$ python -q
>>> import numpy as np
>>> np.set_printoptions(precision=2, suppress=True, linewidth=140, floatmode="fixed")
>>> W2 = np.array([[-2, 3, -2]])
>>> rng = np.random.default_rng(56127)
>>> mat = rng.normal(size=(15, 1)) @ W2 + np.array([3, 3, 3])
>>> print(mat)
[[ 1.15  5.77  1.15]
 [ 4.02  1.47  4.02]
 [ 3.76  1.86  3.76]
 [ 5.51 -0.76  5.51]
 [ 5.53 -0.80  5.53]
 [ 2.94  3.08  2.94]
 [ 2.25  4.13  2.25]
 [ 4.95  0.08  4.95]
 [ 0.43  6.86  0.43]
 [ 2.94  3.09  2.94]
 [ 3.83  1.75  3.83]
 [ 1.45  5.33  1.45]
 [-0.57  8.36 -0.57]
 [ 4.91  0.14  4.91]
 [ 2.25  4.13  2.25]]
>>> # rows and columns are dependent
>>> Xs = mat - mat.mean(axis=0)
>>> Uu, sv, Vt = np.linalg.svd(Xs, full_matrices=False)
>>> print(np.searchsorted(np.cumsum(sv ** 2) / (sv ** 2).sum(), 0.9) + 1)
1
>>> print(round(float((sv ** 2).sum() ** 2 / (sv ** 4).sum()), 2))
1.0
>>> print(np.abs(Uu[:, 0]).argmax())
12
>>> print(sv.round(2) + 0)
[14.40  0.00  0.00]
>>> print(np.round(sv ** 2 / (sv ** 2).sum(), 2) + 0)
[1.00 0.00 0.00]
>>> gram = np.cov(mat, rowvar=False)
>>> print(mat.std(axis=0))
[1.80 2.71 1.80]
>>> print(gram)
[[ 3.48 -5.23  3.48]
 [-5.23  7.84 -5.23]
 [ 3.48 -5.23  3.48]]
>>> print(np.polyfit(mat[:, 0], mat[:, 1], 1))
[-1.50  7.50]
>>> print(gram.shape)
(3, 3)
>>> print(np.corrcoef(mat[:, 0], mat[:, 1])[0, 1])
-1.0
>>> D = np.linalg.norm(mat[:, None] - mat[None], axis=-1)
>>> print(np.linalg.matrix_rank(D ** 2))
3
>>> print(D[:5, :5])
[[0.00 5.91 5.38 8.98 9.03]
 [5.91 0.00 0.53 3.07 3.12]
 [5.38 0.53 0.00 3.60 3.65]
 [8.98 3.07 3.60 0.00 0.05]
 [9.03 3.12 3.65 0.05 0.00]]
>>> print(D.shape)
(15, 15)
>>> print(D[5].round(6).argsort(kind="stable")[:4])
[ 5  9  6 14]
>>> print(np.unravel_index(D.round(6).argmax(), D.shape))
(np.int64(4), np.int64(12))
>>> print(np.linalg.norm(mat, axis=1))
[6.00 5.87 5.64 7.83 7.87 5.18 5.21 6.99 6.88 5.18 5.69 5.71 8.40 6.94 5.21]
>>> print(D.mean(axis=1).argmax())
12
